$ python -q
>>> import numpy as np
>>> np.set_printoptions(precision=2, suppress=True, linewidth=200)
>>> rd = lambda a: np.round(a, 2) + 0
>>> W0 = np.load("x.npy")
>>> W0
array([[ 1,  0,  0],
       [ 2,  1,  0],
       [-5,  0,  1]])
>>> P = np.triu(np.array([[3, 0, 6], [1, 9, 6], [8, 9, 9]]), 1) + np.eye(3)
>>> out = P @ W0 @ np.linalg.inv(P)
>>> out
array([[-29.,   0., 180.],
       [-28.,   1., 168.],
       [ -5.,   0.,  31.]])
>>> P @ W0 - W0 @ P
array([[-30.,   0.,   0.],
       [-30.,   0., -12.],
       [  0.,   0.,  30.]])
>>> r0 = np.array([2, -1])
>>> np.correlate(W0[0], W0[1], "full")
array([0, 1, 2, 0, 0])
>>> np.cross(W0[0, :3], W0[1, :3])
array([0, 0, 1])
>>> np.convolve(W0[0], r0)
array([ 2, -1,  0,  0])
>>> w, evecs = np.linalg.eig(W0)
>>> np.prod(w)
np.float64(1.0)
>>> W0 @ evecs[:, 0] - w[0] * evecs[:, 0]
array([0., 0., 0.])
>>> rd(np.sort(np.linalg.eigvals(W0 @ W0)))
array([1., 1., 1.])
>>> rd(np.sort(np.linalg.eigvals(np.linalg.inv(W0))))
array([1., 1., 1.])
>>> out = np.array([[3, -1, -3, 3, -1, 1],
...     [-1, 2, -3, 3, -3, -2],
...     [0, -2, 0, -1, 0, 2],
...     [-2, 1, -3, 3, -1, 3],
...     [1, 2, -1, 3, -2, 2],
...     [-2, 2, -2, -2, -2, 3]])
>>> feats = np.triu(out, 1)
>>> feats
array([[ 0, -1, -3,  3, -1,  1],
       [ 0,  0, -3,  3, -3, -2],
       [ 0,  0,  0, -1,  0,  2],
       [ 0,  0,  0,  0, -1,  3],
       [ 0,  0,  0,  0,  0,  2],
       [ 0,  0,  0,  0,  0,  0]])
>>> left, s, Vh = np.linalg.svd(feats)
>>> evecs = Vh[:(s > 1e-8).sum()]
>>> rng = np.random.default_rng(430082)
>>> x0 = feats[0] + 5 * feats[3] + rng.integers(2) * np.eye(6)[5]
>>> x0
array([ 0., -1., -3.,  3., -6., 16.])
>>> rd(np.linalg.norm(x0 - evecs.T @ evecs @ x0))
np.float64(0.0)
>>> rd(np.diag(evecs.T @ evecs))
array([0., 1., 1., 1., 1., 1.])
>>> rd(evecs.T @ evecs)
array([[0., 0., 0., 0., 0., 0.],
       [0., 1., 0., 0., 0., 0.],
       [0., 0., 1., 0., 0., 0.],
       [0., 0., 0., 1., 0., 0.],
       [0., 0., 0., 0., 1., 0.],
       [0., 0., 0., 0., 0., 1.]])
>>> X = np.eye(2, dtype=int)[rng.permutation(2)] * np.array([-1, -1])
>>> X
array([[ 0, -1],
       [-1,  0]])
>>> O = X.astype(float).copy()
>>> for j in range(2):
...     O[:, j] -= O[:, :j] @ (O[:, :j].T @ O[:, j])
...     O[:, j] /= np.linalg.norm(O[:, j])
... 
>>> O.T @ X
array([[1., 0.],
       [0., 1.]])
>>> O.T @ O
array([[1., 0.],
       [0., 1.]])
>>> O
array([[ 0., -1.],
       [-1.,  0.]])
